$ ipython --no-banner

In [1]: import numpy as np

In [2]: np.set_printoptions(suppress=True, linewidth=140)

In [3]: X = np.array([[-1, 3, -7, 21], [4, 0, 28, 0], [-4, 12, 5, -15], [16, 0, -20, 0]])

In [4]: X
Out[4]: 
array([[ -1,   3,  -7,  21],
       [  4,   0,  28,   0],
       [ -4,  12,   5, -15],
       [ 16,   0, -20,   0]])

In [5]: x = np.array([-3, 3, 0, 3])

In [6]: y = X @ x

In [7]: y
Out[7]: array([ 75, -12,   3, -48])

In [8]: np.round(np.linalg.solve(X, -1 * y), 1)
Out[8]: array([ 3., -3.,  0., -3.])

In [9]: P = np.triu(np.array([[0, 2, 0, 2], [0, 0, 1, 2], [1, 0, 0, 0], [2, 1, 2, 2]]), 1) + np.eye(4)

In [10]: out = P @ X @ np.linalg.inv(P)

In [11]: np.linalg.matrix_rank(out)
Out[11]: np.int64(4)

In [12]: np.round(np.poly(out), 1)
Out[12]: array([     1.,     -4.,  -1017.,  -1584., 156816.])

In [13]: out
Out[13]: 
array([[ 39., -75.,  84.,  93.],
       [ 32., -52.,  45.,  25.],
       [ -4.,  20., -15., -47.],
       [ 16., -32.,  12.,  32.]])

In [14]: data = np.loadtxt("sample10.csv", delimiter=",")

In [15]: data
Out[15]: 
array([[1. , 0.7, 0.5],
       [0.7, 1. , 0.7],
       [0.5, 0.7, 1. ]])

In [16]: # equal to its transpose

In [17]: gram = data.T @ data

In [18]: np.linalg.matrix_rank(gram)
Out[18]: np.int64(3)

In [19]: (data @ data.T).shape
Out[19]: (3, 3)

In [20]: np.round(np.trace(gram), 1), round(float((data ** 2).sum()), 1)
Out[20]: (np.float64(5.5), 5.5)

In [21]: np.round(np.sort(np.abs(np.linalg.eigvals(X))), 1)
Out[21]: array([12.2, 16.3, 24.2, 32.3])

In [22]: (X + X.T) / 2
Out[22]: 
array([[ -1. ,   3.5,  -5.5,  18.5],
       [  3.5,   0. ,  20. ,   0. ],
       [ -5.5,  20. ,   5. , -17.5],
       [ 18.5,   0. , -17.5,   0. ]])

In [23]: (X - X.T) / 2
Out[23]: 
array([[ 0. , -0.5, -1.5,  2.5],
       [ 0.5,  0. ,  8. ,  0. ],
       [ 1.5, -8. ,  0. ,  2.5],
       [-2.5,  0. , -2.5,  0. ]])

In [24]: np.allclose(X @ X.T, X.T @ X)
Out[24]: False

In [25]: np.allclose(X, X.T)
Out[25]: False

In [26]: round(float(np.abs(np.linalg.eigvals(X)).max()), 1)
Out[26]: 32.3

In [27]: ev, V = np.linalg.eig(data)

In [28]: np.round(data @ V[:, 0] - ev[0] * V[:, 0], 1) + 0
Out[28]: array([0., 0., 0.])

In [29]: np.round(np.sort(np.linalg.eigvals(data.T)), 1)
Out[29]: array([0.2, 0.5, 2.3])

In [30]: np.round(np.sort(np.linalg.eigvals(np.linalg.inv(data))), 1)
Out[30]: array([0.4, 2. , 4.4])

In [31]: np.round(np.sort(np.linalg.eigvals(data @ data)), 1)
Out[31]: array([0.1, 0.3, 5.2])

In [32]: L = np.linalg.cholesky(data)

In [33]: data / np.sqrt(np.outer(np.diag(data), np.diag(data)))
Out[33]: 
array([[1. , 0.7, 0.5],
       [0.7, 1. , 0.7],
       [0.5, 0.7, 1. ]])

In [34]: np.round(np.diag(L) ** 2, 1)
Out[34]: array([1. , 0.5, 0.5])

In [35]: np.linalg.eigvalsh(data).min() > 0
Out[35]: np.True_

In [36]: A = np.load("data.npy")

In [37]: A
Out[37]: 
array([[1.3, 6. , 9. , 3. ],
       [0. , 6.3, 6. , 9. ],
       [0. , 9. , 6.3, 3. ],
       [1. , 6. , 9. , 3.3]])

In [38]: rng = np.random.default_rng(8875)

In [39]: out = data + rng.integers(-2, 3, (3, 1)) @ rng.integers(-2, 3, (1, 3))

In [40]: out
Out[40]: 
array([[ 5. , -1.3,  4.5],
       [ 4.7, -1. ,  4.7],
       [-3.5,  2.7, -3. ]])

In [41]: np.round(np.linalg.svd(out - data, compute_uv=False), 1) + 0
Out[41]: array([10.4,  0. ,  0. ])

In [42]: np.abs(out - data).sum(axis=1)
Out[42]: array([10., 10., 10.])

In [43]: np.linalg.matrix_rank(A, rtol=0.1)
Out[43]: np.int64(3)

In [44]: np.round(np.abs(np.linalg.svd(A)[2][-1]), 1)
Out[44]: array([1. , 0.2, 0.2, 0.1])

In [45]: [round(float(x), 1) for x in np.linalg.svd(A, compute_uv=False)[:3]]
Out[45]: [22.4, 5.5, 3.4]

In [46]: round(np.linalg.norm(A, 2) / np.linalg.norm(A), 1)
Out[46]: np.float64(1.0)

In [47]: U, sigma, Vt = np.linalg.svd(A)

In [48]: np.argmax(sigma[:-1] / (sigma[1:] + 1e-6)) + 1
Out[48]: np.int64(3)

In [49]: out = U[:, :3] @ np.diag(sigma[:3]) @ Vt[:3]

In [50]: np.linalg.matrix_rank(A, rtol=0.05)
Out[50]: np.int64(3)

In [51]: np.round(np.linalg.norm(A - out) / np.linalg.norm(A), 1)
Out[51]: np.float64(0.0)

In [52]: gram = A.T @ A

In [53]: np.round(np.linalg.svd(A, compute_uv=False) ** 2, 1) + 0
Out[53]: array([501.1,  30.4,  11.4,   0. ])

In [54]: np.round(np.trace(gram), 1), round((A ** 2).sum(), 1)
Out[54]: (np.float64(543.0), np.float64(543.0))

In [55]: np.round(np.diag(gram), 1)
Out[55]: array([  2.7, 192.7, 237.7, 109.9])

In [56]: x = np.array([4, 3, 3, 4])

In [57]: y = A @ x

In [58]: y
Out[58]: array([62.2, 72.9, 57.9, 62.2])

In [59]: np.round(np.linalg.solve(A.T, A[3]), 1) + 0
Out[59]: array([0., 0., 0., 1.])

In [60]: np.round(np.linalg.solve(A, 5 * y), 1)
Out[60]: array([20., 15., 15., 20.])

In [61]: np.round(np.linalg.solve(A, y + A[:, 3]), 1)
Out[61]: array([4., 3., 3., 5.])

In [62]: np.round(np.linalg.solve(A, y), 1)
Out[62]: array([4., 3., 3., 4.])

In [63]: arr = np.load("a.npy")

In [64]: arr.round(1) + 0
Out[64]: 
array([[-1.1, -0.6, -2.7],
       [ 1.8,  1.8, -1.6],
       [-2.3, -1.9, -0.5],
       [ 1.5,  1.5, -2.1],
       [ 0.8,  0.3,  2.9],
       [ 0.4,  0.7, -2.9],
       [ 2.1,  1.6,  1.5],
       [-1.9, -1.8,  1.5],
       [-1.8, -1.8,  1.6],
       [-0.4,  0.1, -3. ],
       [ 2.1,  1.9, -1. ],
       [-2.1, -1.6, -1.5],
       [-1.2, -1.4,  2.4],
       [-2.3, -1.9,  0. ],
       [-2.3, -1.9, -0.4],
       [ 1.2,  0.6,  2.7],
       [-1.3, -0.8, -2.6]])

In [65]: # looks like rank 2

In [66]: idx = arr[:, 2] > np.median(arr[:, 2])

In [67]: u = arr[idx].mean(axis=0) - arr[~idx].mean(axis=0)

In [68]: np.argsort(-np.abs(u).round(6), kind="stable")
Out[68]: array([2, 1, 0])

In [69]: ((arr - arr.mean(axis=0)) @ u > 0).astype(int)
Out[69]: array([0, 0, 1, 0, 1, 0, 1, 1, 1, 0, 0, 0, 1, 1, 1, 1, 0])

In [70]: np.round((((arr - arr.mean(axis=0)) @ u > 0) == idx).mean(), 1)
Out[70]: np.float64(0.9)

In [71]: rank = np.linalg.matrix_rank(arr)

In [72]: rank
Out[72]: np.int64(2)

In [73]: N = np.linalg.svd(arr)[2][rank:].T

In [74]: np.round(N[:, 0] / N[np.abs(N[:, 0]).round(6).argmax(), 0], 1)
Out[74]: array([-0.8,  1. ,  0.1])

In [75]: np.round(arr @ N, 1) + 0
Out[75]: 
array([[0.],
       [0.],
       [0.],
       [0.],
       [0.],
       [0.],
       [0.],
       [0.],
       [0.],
       [0.],
       [0.],
       [0.],
       [0.],
       [0.],
       [0.],
       [0.],
       [0.]])

In [76]: np.allclose(arr @ N, 0)
Out[76]: True

In [77]: np.linalg.matrix_rank(arr.T @ arr), np.linalg.matrix_rank(arr @ arr.T)
Out[77]: (np.int64(2), np.int64(2))

In [78]: [int(np.linalg.matrix_rank(np.delete(arr, i, axis=0))) for i in range(17)]
Out[78]: [2, 2, 2, 2, 2, 2, 2, 2, 2, 2, 2, 2, 2, 2, 2, 2, 2]

In [79]: N.shape
Out[79]: (3, 1)

In [80]: dist = np.linalg.norm(arr[:, None] - arr[None], axis=-1)

In [81]: np.unravel_index(dist.round(6).argmax(), dist.shape)
Out[81]: (np.int64(1), np.int64(8))

In [82]: dist.shape
Out[82]: (17, 17)

In [83]: np.round(np.linalg.norm(arr - arr.mean(axis=0), axis=1), 1)
Out[83]: array([2.5, 3.3, 2.5, 3.2, 3.5, 2.9, 3.6, 2.8, 2.8, 2.7, 3.4, 2.4, 3. , 2.5, 2.5, 3.5, 2.5])

In [84]: dist[1].round(1)
Out[84]: array([3.9, 0. , 5.6, 0.7, 4.8, 2.2, 3.1, 6. , 6. , 3.1, 0.6, 5.1, 5.9, 5.8, 5.6, 4.5, 4.2])

In [85]: dist.mean(axis=1).argmax()
Out[85]: np.int64(6)

In [86]: np.round(np.linalg.norm(arr, axis=1), 1)
Out[86]: array([3., 3., 3., 3., 3., 3., 3., 3., 3., 3., 3., 3., 3., 3., 3., 3., 3.])

In [87]: dist[:5, :5].round(1)
Out[87]: 
array([[0. , 3.9, 2.9, 3.3, 6. ],
       [3.9, 0. , 5.6, 0.7, 4.8],
       [2.9, 5.6, 0. , 5.3, 5. ],
       [3.3, 0.7, 5.3, 0. , 5.2],
       [6. , 4.8, 5. , 5.2, 0. ]])

In [88]: (dist + 1e9 * np.eye(17)).round(6).argmin(axis=1)
Out[88]: array([16, 10, 14,  1, 15,  9, 15,  8,  7,  0,  1,  2,  8, 14,  2,  4,  0])

In [89]: U, sigma, Vt = np.linalg.svd(arr)

In [90]: V = Vt[:(sigma > 1e-8).sum()]

In [91]: x = arr[2] + -2 * arr[7] + rng.integers(2) * np.eye(3)[0]

In [92]: x.round(1)
Out[92]: array([ 1.5,  1.7, -3.5])

In [93]: round(float(np.linalg.norm(x - V.T @ V @ x)), 1)
Out[93]: 0.0

In [94]: np.round(V.T @ V, 1)
Out[94]: 
array([[ 0.6,  0.5,  0.1],
       [ 0.5,  0.4, -0.1],
       [ 0.1, -0.1,  1. ]])

In [95]: np.linalg.matrix_rank(np.vstack([arr, x]))
Out[95]: np.int64(2)

In [96]: np.round(np.diag(V.T @ V), 1)
Out[96]: array([0.6, 0.4, 1. ])

In [97]: x = np.array([5, 3, 2])

In [98]: h1 = np.maximum(arr @ x, 0)

In [99]: np.flatnonzero(h1 > 1e-9)
Out[99]: array([ 1,  3,  4,  6, 10, 15])

In [100]: np.round(arr.T @ h1, 1)
Out[100]: array([122.5,  98.1,  43.7])

In [101]: h1.round(1)
Out[101]: array([ 0. , 11.4,  0. ,  7.6, 10.6,  0. , 18.1,  0. ,  0. ,  0. , 14.1,  0. ,  0. ,  0. ,  0. , 13. ,  0. ])

In [102]: np.round(np.tanh(arr @ x), 1)
Out[102]: array([-1. ,  1. , -1. ,  1. ,  1. , -0.9,  1. , -1. , -1. , -1. ,  1. , -1. , -1. , -1. , -1. ,  1. , -1. ])

In [103]: np.round(arr * (h1 > 1e-9)[:, None], 1)
Out[103]: 
array([[-0. , -0. , -0. ],
       [ 1.8,  1.8, -1.6],
       [-0. , -0. , -0. ],
       [ 1.5,  1.5, -2.1],
       [ 0.8,  0.3,  2.9],
       [ 0. ,  0. , -0. ],
       [ 2.1,  1.6,  1.5],
       [-0. , -0. ,  0. ],
       [-0. , -0. ,  0. ],
       [-0. ,  0. , -0. ],
       [ 2.1,  1.9, -1. ],
       [-0. , -0. , -0. ],
       [-0. , -0. ,  0. ],
       [-0. , -0. ,  0. ],
       [-0. , -0. , -0. ],
       [ 1.2,  0.6,  2.7],
       [-0. , -0. , -0. ]])
